% ipython --no-banner

In [1]: import numpy as np

In [2]: np.set_printoptions(precision=1, suppress=True, linewidth=160, floatmode="fixed")

In [3]: B = np.array([[1, -3, 0, -1, 4],
   ...:     [0, 2, 2, 4, -4],
   ...:     [2, 0, 3, -5, 3],
   ...:     [5, 0, -1, -5, -5],
   ...:     [1, 0, -1, -1, 5]])

In [4]: data = B - B.T

In [5]: data
Out[5]: 
array([[ 0, -3, -2, -6,  3],
       [ 3,  0,  2,  4, -4],
       [ 2, -2,  0, -4,  4],
       [ 6, -4,  4,  0, -4],
       [-3,  4, -4,  4,  0]])

In [6]: rng = np.random.default_rng(88157)

In [7]: B = data + rng.integers(-2, 3, (5, 4)) @ rng.integers(-2, 3, (4, 5))

In [8]: B
Out[8]: 
array([[-5, -2, -2, -4, -5],
       [ 3,  3, -3, 11, -6],
       [ 2, -3,  2, -7,  4],
       [15,  1, -3,  8,  6],
       [-7,  2,  0,  0, -4]])

In [9]: np.abs(B - data).sum(axis=1)
Out[9]: array([16, 17,  6, 39, 18])

In [10]: def softmax(z):
    ...:     e = np.exp(z - z.max(axis=-1, keepdims=True))
    ...:     return e / e.sum(axis=-1, keepdims=True)
    ...: 

In [11]: np.round(softmax(10 * B[0]), 1) + 0
Out[11]: array([0.0, 0.5, 0.5, 0.0, 0.0])

In [12]: softmax(B).sum(axis=1)
Out[12]: array([1.0, 1.0, 1.0, 1.0, 1.0])

In [13]: S = B @ B.T / np.sqrt(5)

In [14]: np.round(softmax(S), 1) + 0
Out[14]: 
array([[1.0, 0.0, 0.0, 0.0, 0.0],
       [0.0, 1.0, 0.0, 0.0, 0.0],
       [0.0, 0.0, 1.0, 0.0, 0.0],
       [0.0, 0.0, 0.0, 1.0, 0.0],
       [0.0, 0.0, 0.0, 0.0, 1.0]])

In [15]: f = np.array([6, -2])

In [16]: np.correlate(data[3], data[2], "full")
Out[16]: array([ 24, -40,  32, -28,   4,   0,   8,   8,  -8])

In [17]: np.cross(data[3, :3], data[2, :3])
Out[17]: array([ 8,  8, -4])

In [18]: gram = data.T @ data

In [19]: np.allclose(gram, gram.T)
Out[19]: True

In [20]: np.trace(gram), (data ** 2).sum()
Out[20]: (np.int64(284), np.int64(284))

In [21]: np.linalg.matrix_rank(gram)
Out[21]: np.int64(4)

In [22]: B = data / np.linalg.norm(data, axis=1, keepdims=True)

In [23]: gram = B @ B.T

In [24]: gram[0]
Out[24]: array([ 1.0, -0.8,  0.9, -0.1, -0.5])

In [25]: J = np.loadtxt("out15.csv", delimiter=",")

In [26]: J.round(1) + 0
Out[26]: 
array([[-1.7, -0.3,  1.3,  0.2,  1.3,  0.7, -0.2,  0.1, -1.2],
       [-0.3,  0.9,  0.0, -0.9,  0.6, -1.2,  0.6,  0.7, -0.7],
       [ 1.3,  0.0,  0.0,  1.2,  1.4,  0.7, -0.2,  0.0, -0.4],
       [ 0.2, -0.9,  1.2,  0.2, -0.1,  0.7,  0.1, -0.6,  0.5],
       [ 1.3,  0.6,  1.4, -0.1, -1.3,  0.3,  0.6,  0.6, -0.9],
       [ 0.7, -1.2,  0.7,  0.7,  0.3, -1.8, -0.8,  0.5,  0.5],
       [-0.2,  0.6, -0.2,  0.1,  0.6, -0.8, -0.9, -0.1, -0.4],
       [ 0.1,  0.7,  0.0, -0.6,  0.6,  0.5, -0.1, -1.2,  1.4],
       [-1.2, -0.7, -0.4,  0.5, -0.9,  0.5, -0.4,  1.4,  0.7]])

In [27]: evals, vecs = np.linalg.eigh(J)

In [28]: np.round(np.linalg.eigvalsh(J @ J), 1) + 0
Out[28]: array([0.0, 1.0, 1.0, 4.0, 9.0, 9.0, 9.0, 9.0, 9.0])

In [29]: np.round(vecs @ np.diag(evals) @ vecs.T, 1) + 0
Out[29]: 
array([[-1.7, -0.3,  1.3,  0.2,  1.3,  0.7, -0.2,  0.1, -1.2],
       [-0.3,  0.9,  0.0, -0.9,  0.6, -1.2,  0.6,  0.7, -0.7],
       [ 1.3,  0.0,  0.0,  1.2,  1.4,  0.7, -0.2,  0.0, -0.4],
       [ 0.2, -0.9,  1.2,  0.2, -0.1,  0.7,  0.1, -0.6,  0.5],
       [ 1.3,  0.6,  1.4, -0.1, -1.3,  0.3,  0.6,  0.6, -0.9],
       [ 0.7, -1.2,  0.7,  0.7,  0.3, -1.8, -0.8,  0.5,  0.5],
       [-0.2,  0.6, -0.2,  0.1,  0.6, -0.8, -0.9, -0.1, -0.4],
       [ 0.1,  0.7,  0.0, -0.6,  0.6,  0.5, -0.1, -1.2,  1.4],
       [-1.2, -0.7, -0.4,  0.5, -0.9,  0.5, -0.4,  1.4,  0.7]])

In [30]: (evals > 1e-8).sum(), (evals < -1e-8).sum()
Out[30]: (np.int64(3), np.int64(5))

In [31]: round(evals.sum(), 1), np.round(np.trace(J), 1)
Out[31]: (np.float64(-5.0), np.float64(-5.0))

In [32]: np.round(vecs.T @ J @ vecs, 1) + 0
Out[32]: 
array([[-3.0,  0.0,  0.0,  0.0,  0.0,  0.0,  0.0,  0.0,  0.0],
       [ 0.0, -3.0,  0.0,  0.0,  0.0,  0.0,  0.0,  0.0,  0.0],
       [ 0.0,  0.0, -3.0,  0.0,  0.0,  0.0,  0.0,  0.0,  0.0],
       [ 0.0,  0.0,  0.0, -2.0,  0.0,  0.0,  0.0,  0.0,  0.0],
       [ 0.0,  0.0,  0.0,  0.0, -1.0,  0.0,  0.0,  0.0,  0.0],
       [ 0.0,  0.0,  0.0,  0.0,  0.0,  0.0,  0.0,  0.0,  0.0],
       [ 0.0,  0.0,  0.0,  0.0,  0.0,  0.0,  1.0,  0.0,  0.0],
       [ 0.0,  0.0,  0.0,  0.0,  0.0,  0.0,  0.0,  3.0,  0.0],
       [ 0.0,  0.0,  0.0,  0.0,  0.0,  0.0,  0.0,  0.0,  3.0]])

In [33]: np.round(vecs.T @ vecs, 1) + 0
Out[33]: 
array([[1.0, 0.0, 0.0, 0.0, 0.0, 0.0, 0.0, 0.0, 0.0],
       [0.0, 1.0, 0.0, 0.0, 0.0, 0.0, 0.0, 0.0, 0.0],
       [0.0, 0.0, 1.0, 0.0, 0.0, 0.0, 0.0, 0.0, 0.0],
       [0.0, 0.0, 0.0, 1.0, 0.0, 0.0, 0.0, 0.0, 0.0],
       [0.0, 0.0, 0.0, 0.0, 1.0, 0.0, 0.0, 0.0, 0.0],
       [0.0, 0.0, 0.0, 0.0, 0.0, 1.0, 0.0, 0.0, 0.0],
       [0.0, 0.0, 0.0, 0.0, 0.0, 0.0, 1.0, 0.0, 0.0],
       [0.0, 0.0, 0.0, 0.0, 0.0, 0.0, 0.0, 1.0, 0.0],
       [0.0, 0.0, 0.0, 0.0, 0.0, 0.0, 0.0, 0.0, 1.0]])

In [34]: np.round(np.linalg.svd(J, compute_uv=False), 1) + 0
Out[34]: array([3.0, 3.0, 3.0, 3.0, 3.0, 2.0, 1.0, 1.0, 0.0])

In [35]: np.round(np.linalg.eigvalsh(J + 3 * np.eye(9)), 1) + 0
Out[35]: array([0.0, 0.0, 0.0, 1.0, 2.0, 3.0, 4.0, 6.0, 6.0])

In [36]: np.round((J + J.T) / 2, 1) + 0
Out[36]: 
array([[-1.7, -0.3,  1.3,  0.2,  1.3,  0.7, -0.2,  0.1, -1.2],
       [-0.3,  0.9,  0.0, -0.9,  0.6, -1.2,  0.6,  0.7, -0.7],
       [ 1.3,  0.0,  0.0,  1.2,  1.4,  0.7, -0.2,  0.0, -0.4],
       [ 0.2, -0.9,  1.2,  0.2, -0.1,  0.7,  0.1, -0.6,  0.5],
       [ 1.3,  0.6,  1.4, -0.1, -1.3,  0.3,  0.6,  0.6, -0.9],
       [ 0.7, -1.2,  0.7,  0.7,  0.3, -1.8, -0.8,  0.5,  0.5],
       [-0.2,  0.6, -0.2,  0.1,  0.6, -0.8, -0.9, -0.1, -0.4],
       [ 0.1,  0.7,  0.0, -0.6,  0.6,  0.5, -0.1, -1.2,  1.4],
       [-1.2, -0.7, -0.4,  0.5, -0.9,  0.5, -0.4,  1.4,  0.7]])

In [37]: np.round(np.abs(np.linalg.eigvals(J)).max(), 1)
Out[37]: np.float64(3.0)

In [38]: np.round(np.sort(np.abs(np.linalg.eigvals(J))), 1) + 0
Out[38]: array([0.0, 1.0, 1.0, 2.0, 3.0, 3.0, 3.0, 3.0, 3.0])

In [39]: round(np.linalg.det(J), 1)
Out[39]: np.float64(0.0)

In [40]: left, s, Vh = np.linalg.svd(data)

In [41]: np.argmax(s[:-1] / (s[1:] + 1e-6)) + 1
Out[41]: np.int64(4)

In [42]: s.round(1) + 0
Out[42]: array([11.7, 11.7,  2.3,  2.3,  0.0])

In [43]: B = left[:, :4] @ np.diag(s[:4]) @ Vh[:4]

In [44]: round(np.abs(data - B).max(), 1)
Out[44]: np.float64(0.0)

In [45]: B.round(1) + 0
Out[45]: 
array([[ 0.0, -3.0, -2.0, -6.0,  3.0],
       [ 3.0,  0.0,  2.0,  4.0, -4.0],
       [ 2.0, -2.0,  0.0, -4.0,  4.0],
       [ 6.0, -4.0,  4.0,  0.0, -4.0],
       [-3.0,  4.0, -4.0,  4.0,  0.0]])

In [46]: round(float(np.linalg.norm(data - B) / np.linalg.norm(data)), 1)
Out[46]: 0.0

In [47]: round(float(np.linalg.norm(data - B, 2)), 1), round(float(s[4]), 1)
Out[47]: (0.0, 0.0)

In [48]: np.linalg.matrix_rank(data, rtol=0.05)
Out[48]: np.int64(4)
